$ ipython --no-banner

In [1]: import numpy as np

In [2]: from numpy import linalg as LA

In [3]: np.set_printoptions(precision=2, suppress=True, linewidth=200)

In [4]: rnd = lambda a: np.round(a, 2) + 0

In [5]: feats = np.load("w.npy")

In [6]: feats
Out[6]: 
array([[1, 8, 3],
       [0, 7, 8],
       [0, 0, 3]])

In [7]: U, s, Vh = LA.svd(feats)

In [8]: np.argmax(s[:-1] / (s[1:] + 1e-6)) + 1
Out[8]: np.int64(2)

In [9]: rnd(s)
Out[9]: array([13.39,  4.06,  0.39])

In [10]: out = U[:, :2] @ np.diag(s[:2]) @ Vh[:2]

In [11]: rnd(np.abs(feats - out).max())
Out[11]: np.float64(0.31)

In [12]: rnd(LA.norm(feats - out, 2)), rnd(s[2])
Out[12]: (np.float64(0.39), np.float64(0.39))

In [13]: rnd(out)
Out[13]: 
array([[ 0.86,  8.02,  2.98],
       [ 0.17,  6.98,  8.02],
       [-0.31,  0.05,  2.97]])

In [14]: rnd(LA.norm(feats - out) / LA.norm(feats))
Out[14]: np.float64(0.03)

In [15]: G = feats.T @ feats

In [16]: np.allclose(G, G.T)
Out[16]: True

In [17]: rnd(LA.eigvalsh(G)[::-1])
Out[17]: array([179.35,  16.5 ,   0.15])

In [18]: (feats @ feats.T).shape
Out[18]: (3, 3)

In [19]: rnd(LA.svd(feats, compute_uv=False) ** 2)
Out[19]: array([179.35,  16.5 ,   0.15])

In [20]: G
Out[20]: 
array([[  1,   8,   3],
       [  8, 113,  80],
       [  3,  80,  82]])

In [21]: F = np.minimum.outer(np.arange(1, 5), np.arange(1, 5)) * -3

In [22]: print(F)
[[ -3  -3  -3  -3]
 [ -3  -6  -6  -6]
 [ -3  -6  -9  -9]
 [ -3  -6  -9 -12]]

In [23]: np.allclose(F @ F.T, F.T @ F)
Out[23]: True

In [24]: (F - F.T) / 2
Out[24]: 
array([[0., 0., 0., 0.],
       [0., 0., 0., 0.],
       [0., 0., 0., 0.],
       [0., 0., 0., 0.]])

In [25]: rnd(np.sort(np.abs(LA.eigvals(F))))
Out[25]: array([ 0.85,  1.28,  3.  , 24.87])

In [26]: rnd(LA.det(F))
Out[26]: np.float64(81.0)

In [27]: F @ F
Out[27]: 
array([[ 36,  63,  81,  90],
       [ 63, 117, 153, 171],
       [ 81, 153, 207, 234],
       [ 90, 171, 234, 270]])

In [28]: np.trace(F)
Out[28]: np.int64(-30)

In [29]: LA.matrix_power(F, 4)
Out[29]: 
array([[ 19926,  37422,  50382,  57267],
       [ 37422,  70308,  94689, 107649],
       [ 50382,  94689, 127575, 145071],
       [ 57267, 107649, 145071, 164997]])

In [30]: (F + F.T) / 2
Out[30]: 
array([[ -3.,  -3.,  -3.,  -3.],
       [ -3.,  -6.,  -6.,  -6.],
       [ -3.,  -6.,  -9.,  -9.],
       [ -3.,  -6.,  -9., -12.]])

In [31]: def softmax(z):
    ...:     e = np.exp(z - z.max(axis=-1, keepdims=True))
    ...:     return e / e.sum(axis=-1, keepdims=True)
    ...: 

In [32]: rnd(softmax(feats[1]))
Out[32]: array([0.  , 0.27, 0.73])

In [33]: scores = feats @ feats.T / np.sqrt(3)

In [34]: print(rnd(softmax(scores)))
[[0.03 0.97 0.  ]
 [0.   1.   0.  ]
 [0.   1.   0.  ]]

In [35]: rnd(softmax(scores)[1] @ feats)
Out[35]: array([0., 7., 8.])

In [36]: print(softmax(scores).round(6).argmax(axis=1))
[1 1 1]

In [37]: (feats + feats.T) / 2
Out[37]: 
array([[1. , 4. , 1.5],
       [4. , 7. , 4. ],
       [1.5, 4. , 3. ]])

In [38]: LA.matrix_power(feats, 2)
Out[38]: 
array([[ 1, 64, 76],
       [ 0, 49, 80],
       [ 0,  0,  9]])

In [39]: (feats - feats.T) / 2
Out[39]: 
array([[ 0. ,  4. ,  1.5],
       [-4. ,  0. ,  4. ],
       [-1.5, -4. ,  0. ]])

In [40]: rnd(np.sort(np.abs(LA.eigvals(feats))))
Out[40]: array([1., 3., 7.])
